$ python -q
>>> import numpy as np
>>> import numpy.linalg as la
>>> np.set_printoptions(precision=4, suppress=True, linewidth=120)
>>> u = np.array([0, 0, 2, 1, 2])
>>> m1 = u[np.abs(np.subtract.outer(np.arange(5), np.arange(5)))]
>>> m1
array([[0, 0, 2, 1, 2],
       [0, 0, 0, 2, 1],
       [2, 0, 0, 0, 2],
       [1, 2, 0, 0, 0],
       [2, 1, 2, 0, 0]])
>>> u = np.array([1, -2, -2, -1, -1])
>>> A2 = m1 + np.outer(u, np.eye(5)[0])
>>> np.round(la.det(A2) / la.det(m1), 4), round(1 + la.solve(m1, u)[0], 4)
(np.float64(-0.3333), np.float64(-0.3333))
>>> la.matrix_rank(la.inv(A2) - la.inv(m1), tol=1e-8)
np.int64(1)
>>> A2
array([[ 1.,  0.,  2.,  1.,  2.],
       [-2.,  0.,  0.,  2.,  1.],
       [ 0.,  0.,  0.,  0.,  2.],
       [ 0.,  2.,  0.,  0.,  0.],
       [ 1.,  1.,  2.,  0.,  0.]])
>>> np.all(la.eigvalsh(m1) > 0)
np.False_
>>> rng = np.random.default_rng(303988)
>>> lab = rng.permutation(5)
>>> lab
array([1, 3, 2, 4, 0])
>>> A2 = m1[lab][:, lab]
>>> np.trace(A2)
np.int64(0)
>>> np.sort(np.abs(la.eigvals(A2)))
array([1.    , 1.7868, 2.0839, 3.    , 4.2971])
>>> round(la.det(A2), 4), round(float(la.det(m1[lab])), 4)
(np.float64(-48.0), 48.0)
>>> A = np.array([[3, -3, 1, -3, 2],
...     [2, 1, -2, -2, 2],
...     [-2, -3, 2, 2, 1],
...     [-2, 0, 3, -2, 3]])
>>> A
array([[ 3, -3,  1, -3,  2],
       [ 2,  1, -2, -2,  2],
       [-2, -3,  2,  2,  1],
       [-2,  0,  3, -2,  3]])
>>> A2 = np.array([[1, 0, 0], [0, 2, 1]])
>>> Z = np.kron(A2, A)
>>> Z.shape
(8, 15)
>>> mat = np.load("a.npy")
>>> mat
array([[1. , 0.9],
       [0.9, 1. ]])
>>> W1 = np.array([[-3, 3, -2], [1, -3, -2]])
>>> beta = np.array([2, 0, 9])
>>> act = np.maximum(mat @ W1 + beta, 0)
>>> (act > 0).astype(int)
array([[0, 1, 1],
       [1, 0, 1]])
>>> (act > 0).mean(axis=0)
array([0.5, 0.5, 1. ])
>>> Z = np.array([[2, 2], [1, 0], [2, 0]])
>>> W1 @ Z
array([[-7, -6],
       [-5,  2]])
>>> ev, V = la.eigh(mat)
>>> x0 = np.array([2, 0])
>>> V * np.sqrt(ev) @ V.T
array([[0.8473, 0.5311],
       [0.5311, 0.8473]])
>>> la.eigvalsh(mat[1:, 1:])
array([1.])
>>> x0 @ mat @ x0
np.float64(4.0)
>>> K = np.load("mat.npy")
>>> K
array([[-0.2638, -0.2235,  0.4993,  0.6468, -0.4614],
       [ 0.    , -0.883 ,  0.2433, -0.327 ,  0.2326],
       [-0.1978, -0.3419, -0.7398,  0.5095,  0.1924],
       [-0.9231,  0.1705,  0.0947, -0.2048,  0.2604],
       [ 0.1978,  0.156 ,  0.3677,  0.4161,  0.7926]])
>>> la.pinv(K)
array([[-0.2638,  0.    , -0.1978, -0.9231,  0.1978],
       [-0.2235, -0.883 , -0.3419,  0.1705,  0.156 ],
       [ 0.4993,  0.2433, -0.7398,  0.0947,  0.3677],
       [ 0.6468, -0.327 ,  0.5095, -0.2048,  0.4161],
       [-0.4614,  0.2326,  0.1924,  0.2604,  0.7926]])
>>> np.round(K @ K.T, 4) + 0
array([[1., 0., 0., 0., 0.],
       [0., 1., 0., 0., 0.],
       [0., 0., 1., 0., 0.],
       [0., 0., 0., 1., 0.],
       [0., 0., 0., 0., 1.]])
>>> np.round(K[:, 3] @ K[:, 2], 4)
np.float64(0.0)
>>> la.svd(K, compute_uv=False)
array([1., 1., 1., 1., 1.])
>>> lab = rng.permutation(5)
>>> lab
array([3, 4, 0, 2, 1])
>>> A2 = K[lab][:, lab]
>>> np.sort(np.abs(la.eigvals(A2)))
array([1., 1., 1., 1., 1.])
>>> round(float(np.trace(A2)), 4)
-1.2989
>>> round(float(la.det(A2)), 4), round(float(la.det(K[lab])), 4)
(1.0, -1.0)
>>> np.diag(A2)
array([-0.2048,  0.7926, -0.2638, -0.7398, -0.883 ])
>>> P = np.triu(np.array([[0, -3, 2, -3, 1],
...     [-3, 1, 1, 3, 1],
...     [-2, 3, -3, 3, -2],
...     [2, -3, 0, 0, -2],
...     [-3, -2, 2, 0, 1]]), 1) + np.eye(5)
>>> A2 = P @ K @ la.inv(P)
>>> la.matrix_rank(A2)
np.int64(5)
>>> np.round(np.trace(A2), 4), round(float(np.trace(K)), 4)
(np.float64(-1.2989), -1.2989)
>>> x0 = np.array([1, -1, 0, 0, -2])
>>> np.round(la.inv(K), 4) + 0
array([[-0.2638,  0.    , -0.1978, -0.9231,  0.1978],
       [-0.2235, -0.883 , -0.3419,  0.1705,  0.156 ],
       [ 0.4993,  0.2433, -0.7398,  0.0947,  0.3677],
       [ 0.6468, -0.327 ,  0.5095, -0.2048,  0.4161],
       [-0.4614,  0.2326,  0.1924,  0.2604,  0.7926]])
>>> np.sort(np.abs(np.degrees(np.angle(la.eigvals(K)))))
array([  0.    , 101.7697, 101.7697, 160.9875, 160.9875])
>>> np.abs(la.eigvals(K))
array([1., 1., 1., 1., 1.])
>>> np.round(K.T @ (K @ x0), 4) + 0
array([ 1., -1.,  0.,  0., -2.])
>>> np.einsum("ii->", m1)
np.int64(0)
>>> np.round(la.det(m1[::-1]), 4)
np.float64(-48.0)
>>> np.round(la.det(m1.T), 4)
np.float64(-48.0)
>>> np.round(np.poly(m1), 4) + 0
array([  1.,   0., -18., -16.,  49.,  48.])
>>> F = np.tanh(np.array([[-1.2, -0.4],
...     [-0.6, -1.8],
...     [0.5, -1.0],
...     [0.8, 0.2],
...     [0.4, -0.2],
...     [-0.7, -1.8],
...     [-0.2, -0.6],
...     [-0.8, -2.2],
...     [-0.1, 2.2],
...     [-0.9, -1.7],
...     [-0.7, -0.5],
...     [1.6, 0.5],
...     [-1.0, 0.0],
...     [-0.1, 1.9],
...     [-0.5, -0.8],
...     [0.4, -0.1],
...     [0.5, 1.7],
...     [0.2, 0.2],
...     [-0.9, 0.0],
...     [-1.6, 0.6],
...     [1.7, 0.0],
...     [-0.8, -1.2],
...     [0.0, -0.7]]) @ np.array([[-1.4, 0.5, -0.3, -0.7], [0.5, 0.3, -0.2, -0.4]]))
>>> F
array([[ 0.9015, -0.6169,  0.4136,  0.7616],
       [-0.0599, -0.6858,  0.493 ,  0.8144],
       [-0.8337, -0.05  ,  0.05  ,  0.05  ],
       [-0.7699,  0.4301, -0.2729, -0.5649],
       [-0.5784,  0.1391, -0.0798, -0.1974],
       [ 0.0798, -0.7114,  0.5154,  0.8367],
       [-0.02  , -0.2729,  0.1781,  0.3627],
       [ 0.02  , -0.7857,  0.5915,  0.8937],
       [ 0.8455,  0.5441, -0.3885, -0.6696],
       [ 0.3885, -0.7443,  0.5441,  0.8643],
       [ 0.6231, -0.4621,  0.3004,  0.598 ],
       [-0.9633,  0.7398, -0.5227, -0.8668],
       [ 0.8854, -0.4621,  0.2913,  0.6044],
       [ 0.7969,  0.4777, -0.3364, -0.598 ],
       [ 0.2913, -0.4542,  0.3004,  0.585 ],
       [-0.5441,  0.1684, -0.0997, -0.2355],
       [ 0.1489,  0.6411, -0.4542, -0.7739],
       [-0.1781,  0.1586, -0.0997, -0.2165],
       [ 0.8511, -0.4219,  0.2636,  0.5581],
       [ 0.9876, -0.5511,  0.3452,  0.7064],
       [-0.983 ,  0.6911, -0.4699, -0.8306],
       [ 0.4777, -0.6411,  0.4462,  0.7779],
       [-0.3364, -0.207 ,  0.1391,  0.2729]])
>>> Z = F[[14, 21]].astype(float)
>>> for _ in range(4):
...     lab = la.norm(F[:, None] - Z, axis=-1).argmin(axis=1)
...     Z = np.array([F[lab == j].mean(axis=0) for j in range(2)])
... 
>>> lab
array([1, 1, 0, 0, 0, 1, 1, 1, 0, 1, 1, 0, 1, 0, 1, 0, 0, 0, 1, 1, 0, 1, 0])
>>> np.bincount(lab)
array([11, 12])
>>> W0 = np.loadtxt("case0.csv", delimiter=",")
>>> W0
array([[ 1.0747, -1.0515,  3.3722],
       [-0.5375, -0.9634, -4.4491],
       [ 3.9875,  0.1474,  2.7268],
       [ 4.1729, -1.1663,  1.9635],
       [ 1.6624,  1.0174,  3.7765],
       [ 3.2204,  0.3793,  8.3256],
       [-0.322 , -2.7223, -7.5087],
       [ 2.2236, -2.3347,  2.8755],
       [ 4.9243, -3.0866,  1.7911],
       [ 1.8518, -0.8446,  2.564 ]])
>>> W1 = np.array([[1, 3, -1, -3, 1, -2], [1, 2, 2, 3, 0, 2], [-1, -3, 3, 3, -3, -3]])
>>> beta = np.array([1, 1, 3, 2, 1, 1])
>>> act = np.maximum(W0 @ W1 + beta, 0)
>>> (act > 0).mean(axis=0)
array([0.5, 0.5, 0.7, 0.4, 0.3, 0.2])
>>> Z = np.array([[2, -1], [0, 0], [-2, 1], [-1, 0], [-1, 0], [2, 0]])
>>> W1 @ Z
array([[  2,  -2],
       [ -1,   1],
       [-14,   4]])
